$ python3 -q
>>> import numpy as np
>>> np.set_printoptions(precision=2, suppress=True, linewidth=200, sign=" ")
>>> J = np.load("data.npy")
>>> print(J)
[[ 2  3  4  5]
 [ 3  0  2  4]
 [ 4  2  0  4]
 [ 5  4  4  0]]
>>> w, evecs = np.linalg.eigh(J)
>>> vec = np.array([3, -3, 3, 2])
>>> print((np.sign(evecs[:, -1].round(6)) == np.sign(evecs[0, -1].round(6))).astype(int))
[ 1  1  1  1]
>>> print(vec @ J @ vec)
60
>>> print(evecs * np.abs(w) @ evecs.T)
[[ 6.04  2.61  2.2   2.42]
 [ 2.61  3.92  2.33  1.18]
 [ 2.2   2.33  4.78  1.72]
 [ 2.42  1.18  1.72  6.84]]
>>> blk = np.stack([J, -2 * J, J[::-1]])
>>> print((blk @ J.T).shape)
(3, 4, 4)
>>> print(np.linalg.matrix_rank(blk.reshape(3, -1)))
2
>>> print(np.linalg.norm(blk, axis=(1, 2)))
[ 13.27  26.53  13.27]
>>> print(blk.shape)
(3, 4, 4)
>>> f, r1 = J[3], J[2]
>>> print(f @ r1)
28
>>> p = (f @ r1) / (f @ f) * f
>>> print(np.linalg.matrix_rank(np.outer(f, r1)))
1
>>> print(np.round((r1 - p) @ f, 2))
0.0
>>> print(r1 - p)
[ 1.54  0.04 -1.96  4.  ]
>>> print(p)
[ 2.46  1.96  1.96  0.  ]
>>> print(np.outer(f, r1))
[[ 20  10   0  20]
 [ 16   8   0  16]
 [ 16   8   0  16]
 [  0   0   0   0]]
>>> M = np.load("out1.npy")
>>> print(M)
[[-1.46 -2.13 -0.85  0.04 -2.64 -1.26]
 [ 2.09 -2.14 -1.13  1.   -0.08  2.18]
 [-2.2   0.24 -2.68  0.97  1.63  0.56]
 [-0.1   2.27 -0.94 -0.48 -2.42  1.97]
 [-1.36  0.02  2.12  2.87 -0.43  1.1 ]
 [-1.67 -1.28  1.18 -2.37  0.56  2.06]]
>>> print(np.allclose(M @ M.T, M.T @ M))
True
>>> print(round(M[2] @ M[1], 2))
-0.0
>>> print(round(float(np.linalg.norm(M, "nuc")), 2))
24.0
>>> print(round(float(np.linalg.norm(M, 1)), 2), round(np.linalg.norm(M, np.inf), 2))
9.14 9.13
